$ python3 -q
>>> import numpy as np
>>> from numpy import linalg as LA
>>> np.set_printoptions(suppress=True, linewidth=120)
>>> def rnd(a):
...     return np.round(a, 4) + 0
... 
>>> m1 = np.array([[1, 2, 0, 2],
...     [1, 2, 2, 2],
...     [2, -1, 1, 0],
...     [2, -1, 2, -1],
...     [-1, 0, -1, -2],
...     [1, 1, 1, -1],
...     [2, -1, 2, 2],
...     [0, -2, 2, 1],
...     [-2, -4, -6, -4]])
>>> theta = np.radians(36)
>>> R = np.eye(4)
>>> R[0, 0] = R[2, 2] = np.cos(theta)
>>> R[0, 2], R[2, 0] = -np.sin(theta), np.sin(theta)
>>> rnd(R)
array([[ 0.809 ,  0.    , -0.5878,  0.    ],
       [ 0.    ,  1.    ,  0.    ,  0.    ],
       [ 0.5878,  0.    ,  0.809 ,  0.    ],
       [ 0.    ,  0.    ,  0.    ,  1.    ]])
>>> A2 = m1 @ R.T
>>> np.allclose(m1 @ m1.T, A2 @ A2.T)
True
>>> rnd(LA.det(R)), rnd(np.trace(R))
(np.float64(1.0), np.float64(3.618))
>>> w1 = np.array([[-9, -4], [0, -4], [0, 5], [-7, 1]])
>>> coef = np.array([-3, -2])
>>> act = np.maximum(R @ w1 + coef, 0)
>>> (act > 0).astype(int)
array([[0, 0],
       [0, 0],
       [0, 0],
       [0, 0]])
>>> LA.matrix_rank(act)
np.int64(0)
>>> print((act > 0).mean(axis=0))
[0. 0.]
>>> C = np.array([[-1, 2], [-2, -1]])
>>> w1 @ C
array([[ 17, -14],
       [  8,   4],
       [-10,  -5],
       [  5, -15]])
>>> x = np.array([2, 3, 3, -2])
>>> target = m1 @ x
>>> rnd(LA.lstsq(m1, target)[0])
array([ 2.,  3.,  3., -2.])
>>> target
array([  4,  10,   4,   9,  -1,  10,   3,  -2, -26])
>>> rng = np.random.default_rng(656)
>>> target = target + 0.3 * rng.normal(size=9)
>>> print(rnd(target))
[  4.0158   9.7062   3.9334   8.7417  -1.1121   9.7057   2.7718  -1.9402 -25.9535]
>>> coef, *_ = LA.lstsq(m1, target)
>>> [round(float(LA.norm(LA.solve(m1.T @ m1 + lam * np.eye(4), m1.T @ target))), 2) for lam in (0, 1, 10, 100)]
[5.01, 4.68, 3.27, 1.47]
>>> proj = m1 @ LA.solve(m1.T @ m1, m1.T)
>>> print(rnd(proj @ m1[:, 0]))
[ 1.  1.  2.  2. -1.  1.  2.  0. -2.]
>>> np.trace(proj)
np.float64(4.0)
>>> G = m1.T @ m1
>>> np.allclose(G, G.T)
True
>>> G
array([[20,  7, 26, 15],
       [ 7, 32, 20, 20],
       [26, 20, 55, 33],
       [15, 20, 33, 35]])
>>> (m1 @ m1.T).shape
(9, 9)
>>> LA.matrix_rank(G)
np.int64(4)
>>> rnd(LA.svd(m1, compute_uv=False) ** 2)
array([103.2999,  23.6537,   9.5761,   5.4703])
>>> print(rnd(LA.eigvalsh(G)[::-1]))
[103.2999  23.6537   9.5761   5.4703]
>>> np.diag(G)
array([20, 32, 55, 35])
>>> np.trace(G), (m1 ** 2).sum()
(np.int64(142), np.int64(142))
>>> data = np.loadtxt("block2.csv", delimiter=",")
>>> data
array([[-1.1, -1. ,  1.2,  1.3,  1.5, -0.8,  0.3],
       [ 2.3, -1.7,  0.5,  0.6, -0.1,  2.5,  0.2],
       [ 0.4, -2.4, -0.3,  0.8, -0.6,  0.9,  0.9],
       [-1.1, -2.4,  0.3, -0.5, -1.2,  0. , -0.6],
       [-0.8,  0.6,  0. , -0.2,  0.6, -1.8,  0.4],
       [ 0. ,  0.7,  0.7, -0.8,  1.1,  0.4, -0.1],
       [ 0.9,  0.2,  0.8, -1.1,  0.9, -0.4,  0.5],
       [-1.9,  0.8,  0.1, -0.7, -1.2,  1.5, -0.1],
       [ 1.6,  0.2, -0.6,  1.2, -0.1, -0.3,  1.3],
       [ 0.6, -0.6,  1.9,  2.2,  1.9,  0.3,  0.5],
       [-0.5,  0.2,  1.1, -1.8, -0.7,  0.5,  0. ],
       [-2.1,  1.5,  0.3,  1.2,  0. , -0.3, -0.9],
       [ 0.2,  0.3, -2. , -0.2,  0.6,  2.2, -0.6],
       [-1.3, -0.2, -0.6,  0.5,  0.3,  0.9, -0.7],
       [ 1.5, -0.9,  0.3, -1. ,  0.3, -2.1,  1.5],
       [ 0.4, -1.2, -0.3, -0.9,  0.7, -0.5,  0.6],
       [ 0.6,  0.2,  0.7, -0.9,  1. ,  0.3, -0.9],
       [ 1.1,  0.5,  0.4,  1.4, -0.1,  0.6,  0.3],
       [-1.6, -1.2, -0.7,  1.3, -0.7,  1.7,  0.7],
       [-0.9,  0.5, -0.5,  0.9,  1.2, -1.7,  1.2],
       [-0.9,  0.6, -0.9, -0.4, -0.1, -0.7, -0.1],
       [ 0.6,  0.1, -1. , -3.4, -0.3,  0.3,  0.4],
       [-0.7, -0.5, -1. ,  0.6,  0. , -0.4,  0.1],
       [-1.4, -0.7,  1.4,  0.7,  0. ,  0.4,  0.3],
       [ 0.1,  0.4,  1.4,  0. , -0.5, -0.1, -1.2],
       [ 0.4,  0.7,  0.8, -0.4,  0.5, -0.6,  1. ],
       [-0.4,  0.7,  1.9, -2.3, -0.4,  1.2, -0.3],
       [-0.3,  0.3,  1.4,  0.1, -0.4, -1.5, -0.5],
       [ 1.4, -1.8,  0.8, -0.1, -1. ,  0.6,  0.7],
       [-0.9, -0.6,  2.4, -1. ,  0.9,  1.2, -1.5],
       [-0.3,  0.5, -0.4, -1.3, -1.9, -0.1, -1.2],
       [ 3.5,  0. , -0.7,  0.5,  0.4,  0.9, -0.2],
       [ 0.6,  0.6, -0.8,  0.9, -1. , -0.2, -0.3],
       [-1.5, -0.9,  0.7, -1.4, -0.2, -0.8, -0.4],
       [ 1.5,  0.4, -0.1,  0.3,  0.6,  0. ,  1. ]])
>>> G = np.cov(data, rowvar=False)
>>> np.argsort(-data.std(axis=0).round(6), kind="stable")
array([0, 3, 5, 2, 1, 4, 6])
>>> rnd(np.polyfit(data[:, 6], data[:, 5], 1))
array([-0.3918,  0.1429])
>>> np.median(data, axis=0)
array([ 0. ,  0.2,  0.3, -0.1,  0. ,  0. ,  0.1])
>>> rnd(np.corrcoef(data[:, 6], data[:, 5])[0, 1])
np.float64(-0.2768)
>>> np.argwhere(np.triu(np.abs(np.corrcoef(data.T)) > 0.8, 1))
array([], shape=(0, 2), dtype=int64)
>>> q, V = LA.qr(data[:, :5])[0], LA.qr(data[:, 5:])[0]
>>> s = LA.svd(q.T @ V, compute_uv=False)
>>> rnd(np.degrees(np.arccos(s.clip(0, 1))))
array([56.0166, 74.9092])
>>> A2 = data + rng.integers(-2, 3, (35, 5)) @ rng.integers(-2, 3, (5, 7))
>>> rnd(A2)
array([[  2.9,   0. ,  -2.8,   5.3,   2.5,   6.2,  -2.7],
       [  7.3,  -8.7,   1.5,   4.6,  -0.1,  -0.5,   3.2],
       [  5.4,  -9.4,  -0.3,   0.8,  -0.6,  -5.1,   3.9],
       [ -2.1,  -6.4,   3.3,   3.5,  -0.2,   1. ,  -1.6],
       [  2.2,  -4.4,  -3. ,  -1.2,  -2.4,   0.2,  -6.6],
       [  4. ,   6.7,  -4.3,   4.2,  -1.9,  10.4,  -2.1],
       [ -3.1,  -0.8,   1.8,  -7.1,  -2.1,  -3.4,  -3.5],
       [ -9.9,   5.8,   4.1,   5.3,   5.8,  10.5,  -3.1],
       [ -4.4,   2.2,   2.4,   5.2,   7.9,   5.7,  -1.7],
       [ -6.4,   3.4,   3.9,  -0.8,  -0.1,   2.3,  -3.5],
       [ -7.5,   0.2,   5.1,  -4.8,   1.3,  -1.5,  -2. ],
       [ -6.1,  -0.5,   6.3,   5.2,   6. ,  -2.3,   3.1],
       [ -3.8,   5.3,   1. ,   7.8,   5.6,  10.2,   0.4],
       [ -4.3,  -2.2,   2.4,   5.5,   0.3,   5.9,  -4.7],
       [ -1.5,   2.1,   0.3,  -6. ,   3.3,  -5.1,   2.5],
       [ -7.6,   3.8,   3.7,  -1.9,   2.7,   0.5,   0.6],
       [  0.6,   1.2,   0.7,   3.1,   6. ,   4.3,  -0.9],
       [ 10.1,   0.5,  -7.6,  -5.6, -10.1,  -3.4,   0.3],
       [-11.6,   2.8,   5.3,   5.3,   9.3,   6.7,  -0.3],
       [  8.1,   1.5,  -8.5,  -2.1,  -3.8,  -1.7,   1.2],
       [ -0.9,   1.6,  -0.9,   3.6,   4.9,   3.3,  -0.1],
       [  0.6,  -3.9,  -2. ,  -5.4,   1.7,   0.3,  -4.6],
       [ -7.7,   6.5,   1. ,   5.6,   1. ,  10.6,  -4.9],
       [ -7.4,   0.3,   6.4,   5.7,  10. ,   3.4,   1.3],
       [ -5.9,   4.4,   3.4,  -3. ,   0.5,  -0.1,  -2.2],
       [ -1.6,   4.7,  -1.2,  -6.4,   4.5,  -2.6,   1. ],
       [  1.6,   0.7,   0.9,  -0.3,  -8.4,   4.2,  -2.3],
       [ -9.3,   4.3,   6.4,   3.1,   5.6,   3.5,  -2.5],
       [  3.4,  -5.8,   0.8,  -5.1,   2. ,  -8.4,   4.7],
       [ -6.9,  10.4,   4.4,   2. ,   2.9,   7.2,   1.5],
       [ -1.3,   5.5,  -3.4,  -1.3,  -3.9,   6.9,  -6.2],
       [  8.5,  -4. ,   0.3,   5.5,  -1.6,  -1.1,   4.8],
       [  4.6,  -0.4,  -5.8,  -7.1, -10. ,  -4.2,  -3.3],
       [  6.5,  -7.9,  -1.3,  -3.4,  -5.2,  -8.8,   3.6],
       [  2.5,  -3.6,  -1.1,   1.3,  -1.4,   3. ,  -5. ]])
>>> np.abs(A2 - data).sum(axis=1)
array([24., 23., 21., 15., 24., 35., 22., 42., 32., 24., 20., 28., 34., 22., 18., 21., 14., 38., 40., 26., 14., 14.,
       38., 31., 17., 20., 18., 34., 27., 33., 23., 24., 34., 36., 18.])
>>> rnd(LA.svd(A2 - data, compute_uv=False))
array([52.387 , 31.321 , 26.4283, 18.7589, 13.7203,  0.    ,  0.    ])
>>> LA.matrix_rank(A2 - data, tol=1e-8)
np.int64(5)
>>> C = data[[17, 2]].astype(float)
>>> for _ in range(6):
...     lab = LA.norm(data[:, None] - C, axis=-1).argmin(axis=1)
...     C = np.array([data[lab == j].mean(axis=0) for j in range(2)])
... 
>>> lab
array([0, 1, 1, 0, 0, 0, 0, 0, 1, 0, 0, 0, 1, 0, 1, 1, 0, 1, 1, 0, 0, 1, 0, 0, 0, 0, 0, 0, 1, 0, 0, 1, 1, 0, 1])
>>> print(np.bincount(lab))
[22 13]
>>> mat = np.array([[3.0, 1.0, 1.0, 1.0, 1.0, 1.0, 1.0],
...     [1.0, 3.0, 1.0, 1.0, 1.0, 1.0, 1.0],
...     [1.0, 1.0, 3.0, 1.0, 1.0, 1.0, 1.0],
...     [1.0, 1.0, 1.0, 3.0, 1.0, 1.0, 1.0],
...     [1.0, 1.0, 1.0, 1.0, 3.0, 1.0, 1.0],
...     [1.0, 1.0, 1.0, 1.0, 1.0, 3.0, 1.0],
...     [1.0, 1.0, 1.0, 1.0, 1.0, 1.0, 3.0]])
>>> # equal to its transpose
>>> vals, V = LA.eigh(mat)
>>> x = np.array([-2, 2, -1, -3, 0, -1, 0])
>>> x @ mat @ x
np.float64(63.0)
>>> x = np.ones(7)
>>> for _ in range(3):
...     x = mat @ x
...     x /= LA.norm(x)
...     print(round(x @ mat @ x, 4))
... 
9.0
9.0
9.0
>>> rnd(LA.eigvalsh(mat)[-1])
np.float64(9.0)
>>> x = np.array([0, 1, -1, 1, 2, -1, 2])
>>> np.einsum("ij,j->i", mat, x)
array([4., 6., 2., 6., 8., 2., 8.])
>>> mat @ x
array([4., 6., 2., 6., 8., 2., 8.])
>>> rnd(np.sort(np.abs(np.fft.fft(mat[0])))), rnd(np.sort(LA.svd(mat, compute_uv=False)))
(array([2., 2., 2., 2., 2., 2., 9.]), array([2., 2., 2., 2., 2., 2., 9.]))
>>> print(np.allclose(mat @ mat.T, mat.T @ mat))
True
>>> mat @ (-1.0) ** np.arange(7)
array([ 3., -1.,  3., -1.,  3., -1.,  3.])
>>> lab = rng.permutation(7)
>>> lab
array([4, 2, 0, 6, 1, 5, 3])
>>> A2 = mat[lab][:, lab]
>>> print(A2)
[[3. 1. 1. 1. 1. 1. 1.]
 [1. 3. 1. 1. 1. 1. 1.]
 [1. 1. 3. 1. 1. 1. 1.]
 [1. 1. 1. 3. 1. 1. 1.]
 [1. 1. 1. 1. 3. 1. 1.]
 [1. 1. 1. 1. 1. 3. 1.]
 [1. 1. 1. 1. 1. 1. 3.]]
>>> np.trace(A2)
np.float64(21.0)
>>> M = np.loadtxt("m.csv", delimiter=",")
>>> rnd(M)
array([[ 0.273, -0.727, -0.63 ],
       [-0.727,  0.273, -0.63 ],
       [-0.63 , -0.63 ,  0.454]])
>>> x = np.array([-1, 5, -6])
>>> target = M @ x
>>> print(rnd(target))
[-0.1276  5.8724 -5.2439]
>>> rnd(LA.solve(M, M[:, 1]))
array([0., 1., 0.])
>>> vals, V = LA.eig(M)
>>> rnd(np.sort(LA.eigvals(M @ M)))
array([1., 1., 1.])
>>> rnd(np.sort(LA.eigvals(LA.inv(M))))
array([-1.,  1.,  1.])
>>> rnd(M @ V[:, 0] - vals[0] * V[:, 0])
array([0., 0., 0.])
>>> rnd(np.sort(LA.eigvals(M.T)))
array([-1.,  1.,  1.])
>>> x = np.array([0, 1, -1])
>>> target = M @ x
>>> coef, lr = np.zeros(3), 1 / LA.norm(M, 2) ** 2
>>> for i in range(6):
...     coef -= lr * M.T @ (M @ coef - target)
...     if i % 2 == 0: print(i, round(LA.norm(M @ coef - target), 4))
... 
0 0.0
2 0.0
4 0.0
>>> rnd(coef)
array([ 0.,  1., -1.])
>>> A2 = LA.inv(M)
>>> rnd(LA.det(M) * A2)
array([[-0.273,  0.727,  0.63 ],
       [ 0.727, -0.273,  0.63 ],
       [ 0.63 ,  0.63 , -0.454]])
>>> rnd(M @ A2)
array([[1., 0., 0.],
       [0., 1., 0.],
       [0., 0., 1.]])
>>> q = M.astype(float).copy()
>>> for j in range(3):
...     q[:, j] -= q[:, :j] @ (q[:, :j].T @ q[:, j])
...     q[:, j] /= LA.norm(q[:, j])
... 
>>> print(rnd(q.T @ q))
[[1. 0. 0.]
 [0. 1. 0.]
 [0. 0. 1.]]
>>> rnd(q)
array([[ 0.273, -0.727, -0.63 ],
       [-0.727,  0.273, -0.63 ],
       [-0.63 , -0.63 ,  0.454]])
>>> rnd(q.T @ M)
array([[1., 0., 0.],
       [0., 1., 0.],
       [0., 0., 1.]])
>>> J = np.array([[3.0, -3.0, 0.0, 0.0, 0.0, 0.0, 0.0],
...     [-3.0, 0.0, -3.0, 0.0, 0.0, 0.0, 0.0],
...     [0.0, -3.0, 0.0, -3.0, 0.0, 0.0, 0.0],
...     [0.0, 0.0, -3.0, 1.0, -3.0, 0.0, 0.0],
...     [0.0, 0.0, 0.0, -3.0, -2.0, -3.0, 0.0],
...     [0.0, 0.0, 0.0, 0.0, -3.0, -1.0, -3.0],
...     [0.0, 0.0, 0.0, 0.0, 0.0, -3.0, 0.0]])
>>> lab = rng.permutation(7)
>>> lab
array([2, 3, 4, 5, 0, 6, 1])
>>> A2 = J[lab][:, lab]
>>> rnd(LA.det(A2)), rnd(LA.det(J[lab]))
(np.float64(-1215.0), np.float64(1215.0))
>>> np.diag(A2)
array([ 0.,  1., -2., -1.,  3.,  0.,  0.])
>>> A2
array([[ 0., -3.,  0.,  0.,  0.,  0., -3.],
       [-3.,  1., -3.,  0.,  0.,  0.,  0.],
       [ 0., -3., -2., -3.,  0.,  0.,  0.],
       [ 0.,  0., -3., -1.,  0., -3.,  0.],
       [ 0.,  0.,  0.,  0.,  3.,  0., -3.],
       [ 0.,  0.,  0., -3.,  0.,  0.,  0.],
       [-3.,  0.,  0.,  0., -3.,  0.,  0.]])
>>> print(rnd(np.sort(np.abs(LA.eigvals(A2)))))
[0.3011 2.0418 2.8902 4.27   4.4101 5.8828 6.1724]
>>> np.allclose(A2, J)
False
